% ipython --no-banner

In [1]: import numpy as np

In [2]: np.set_printoptions(suppress=True, linewidth=200)

In [3]: mat = np.load("x.npy")

In [4]: print(mat)
[[ 9 12 11 11 13 13]
 [10 13 12 12 14 14]
 [ 4  7  6  6  8  8]
 [ 8 11 10 10 12 12]
 [-4 -1 -2 -2  0  0]
 [ 7 10  9  9 11 11]
 [10 13 12 12 14 14]]

In [5]: other = mat[0, 0] * mat[1:] - np.outer(mat[1:, 0], mat[0])

In [6]: print(other)
[[ 0 -3 -2 -2 -4 -4]
 [ 0 15 10 10 20 20]
 [ 0  3  2  2  4  4]
 [ 0 39 26 26 52 52]
 [ 0  6  4  4  8  8]
 [ 0 -3 -2 -2 -4 -4]]

In [7]: print(np.round(mat[:, 0] / mat[0, 0], 2))
[ 1.    1.11  0.44  0.89 -0.44  0.78  1.11]

In [8]: print(np.linalg.matrix_rank(other), np.linalg.matrix_rank(mat))
1 2

In [9]: print(np.abs(np.diag(np.linalg.qr(mat)[1])) > 1e-9)
[ True  True False False False False]

In [10]: print(np.linalg.lstsq(mat[:-1].T, mat[-1])[2])
2

In [11]: print(np.allclose(mat[:-1].T @ np.linalg.lstsq(mat[:-1].T, mat[-1])[0], mat[-1]))
True

In [12]: print(round(np.trace(np.linalg.pinv(mat) @ mat), 2))
2.0

In [13]: Uu, sigma, VT = np.linalg.svd(mat)

In [14]: evecs = VT[:(sigma > 1e-8).sum()]

In [15]: rng = np.random.default_rng(99)

In [16]: x0 = mat[5] + 3 * mat[2] + rng.integers(2) * np.eye(6)[5]

In [17]: print(x0)
[19. 31. 27. 27. 35. 36.]

In [18]: print(np.round(np.diag(evecs.T @ evecs), 2))
[0.71 0.19 0.19 0.19 0.36 0.36]

In [19]: print(np.round(np.linalg.norm(x0 - evecs.T @ evecs @ x0), 2))
0.8

In [20]: print(np.linalg.matrix_rank(np.vstack([mat, x0])))
3

In [21]: print(np.round(evecs.T @ evecs, 2))
[[ 0.71  0.06  0.28  0.28 -0.16 -0.16]
 [ 0.06  0.19  0.14  0.14  0.23  0.23]
 [ 0.28  0.14  0.19  0.19  0.1   0.1 ]
 [ 0.28  0.14  0.19  0.19  0.1   0.1 ]
 [-0.16  0.23  0.1   0.1   0.36  0.36]
 [-0.16  0.23  0.1   0.1   0.36  0.36]]

In [22]: A = np.array([[1, 1, 0], [1, 1, 0], [0, 0, 0]])

In [23]: print(A)
[[1 1 0]
 [1 1 0]
 [0 0 0]]

In [24]: # rows and columns are dependent

In [25]: x0 = np.array([5, 6, 7, -6, 9, -6])

In [26]: h = np.maximum(mat @ x0, 0)

In [27]: print(np.maximum(mat @ x0, 0) - np.maximum(-mat @ x0, 0))
[167 182  92 152 -28 137 182]

In [28]: print(np.maximum(mat @ (3 * x0), 0))
[501 546 276 456   0 411 546]

In [29]: print(np.flatnonzero(h > 1e-9))
[0 1 2 3 5 6]

In [30]: Uu, sigma, VT = np.linalg.svd(A)

In [31]: evecs = VT[:(sigma > 1e-8).sum()]

In [32]: x0 = A[1] + -3 * A[2] + rng.integers(2) * np.eye(3)[0]

In [33]: print(x0)
[2. 1. 0.]

In [34]: print(round(float(np.linalg.norm(x0 - evecs.T @ evecs @ x0)), 2))
0.71

In [35]: print(np.round(np.diag(evecs.T @ evecs), 2))
[0.5 0.5 0. ]

In [36]: print(np.allclose(evecs.T @ evecs @ x0, x0))
False

In [37]: other = mat / np.linalg.norm(mat, axis=1)
Traceback (most recent call last):
  Cell In[37], line 1
    other = mat / np.linalg.norm(mat, axis=1)
ValueError: operands could not be broadcast together with shapes (7,6) (7,) 


In [38]: other = mat / np.linalg.norm(mat, axis=1, keepdims=True)

In [39]: C2 = other @ other.T

In [40]: print(np.argwhere(np.triu(np.abs(C2) > 0.95, 1)))
[[0 1]
 [0 2]
 [0 3]
 [0 5]
 [0 6]
 [1 2]
 [1 3]
 [1 5]
 [1 6]
 [2 3]
 [2 5]
 [2 6]
 [3 5]
 [3 6]
 [5 6]]

In [41]: print(C2.round(2))
[[ 1.    1.    1.    1.   -0.65  1.    1.  ]
 [ 1.    1.    1.    1.   -0.66  1.    1.  ]
 [ 1.    1.    1.    1.   -0.58  1.    1.  ]
 [ 1.    1.    1.    1.   -0.64  1.    1.  ]
 [-0.65 -0.66 -0.58 -0.64  1.   -0.63 -0.66]
 [ 1.    1.    1.    1.   -0.63  1.    1.  ]
 [ 1.    1.    1.    1.   -0.66  1.    1.  ]]

In [42]: print(np.round(np.linalg.norm(other, axis=1), 2))
[1. 1. 1. 1. 1. 1. 1.]

In [43]: print((np.abs(C2) > 0.9).astype(int))
[[1 1 1 1 0 1 1]
 [1 1 1 1 0 1 1]
 [1 1 1 1 0 1 1]
 [1 1 1 1 0 1 1]
 [0 0 0 0 1 0 0]
 [1 1 1 1 0 1 1]
 [1 1 1 1 0 1 1]]
